$ python -q
>>> import numpy as np
>>> np.set_printoptions(suppress=True, linewidth=140)
>>> m1 = np.load("out19.npy")
>>> m1
array([[ 1.99, -3.05, -0.01, -0.98, -3.  ],
       [ 2.08, -3.09, -0.02, -0.98, -3.12],
       [ 2.02, -2.96,  0.03, -1.01, -2.97],
       [ 1.99, -3.  , -0.06, -1.06, -3.05],
       [ 1.89, -2.97, -0.06, -0.95, -3.04],
       [ 2.07, -2.99,  0.03, -1.05, -3.05],
       [ 2.06, -3.06,  0.01, -0.91, -2.96],
       [ 2.06, -2.98, -0.05, -1.05, -3.05],
       [ 2.97, -1.06, -0.07,  0.04, -2.96],
       [ 2.98, -1.04,  0.03, -0.1 , -2.99],
       [ 3.02, -0.95,  0.11,  0.06, -2.97],
       [ 3.03, -1.11,  0.02, -0.04, -3.05],
       [ 3.05, -1.05, -0.02, -0.09, -3.07],
       [ 2.93, -1.01,  0.01,  0.07, -2.93],
       [ 3.02, -0.96, -0.02,  0.05, -2.93],
       [ 3.07, -0.95, -0.09,  0.09, -2.88],
       [-1.02, -1.91, -2.05,  2.  , -1.  ],
       [-1.03, -1.94, -1.95,  1.97, -1.06],
       [-0.93, -2.01, -1.95,  1.93, -0.99],
       [-0.98, -2.  , -2.04,  1.93, -1.08],
       [-0.92, -2.06, -1.93,  2.07, -0.95],
       [-0.98, -1.99, -1.98,  2.  , -0.91],
       [-0.94, -2.  , -1.96,  1.94, -0.99],
       [-1.02, -1.94, -2.03,  1.96, -0.98]])
>>> cent = m1[[23, 20]].astype(float)
>>> for _ in range(6):
...     labels = np.linalg.norm(m1[:, None] - cent, axis=-1).argmin(axis=1)
...     cent = np.array([m1[labels == j].mean(axis=0) for j in range(2)])
... 
>>> labels
array([1, 1, 1, 1, 1, 1, 1, 1, 1, 1, 1, 1, 1, 1, 1, 1, 0, 0, 0, 0, 0, 0, 0, 0])
>>> cent.round(2)
array([[-0.98, -1.98, -1.99,  1.97, -1.  ],
       [ 2.51, -2.01, -0.01, -0.49, -3.  ]])
>>> print(np.round(cent[1] - cent[0], 2))
[ 3.49 -0.03  1.98 -2.47 -2.01]
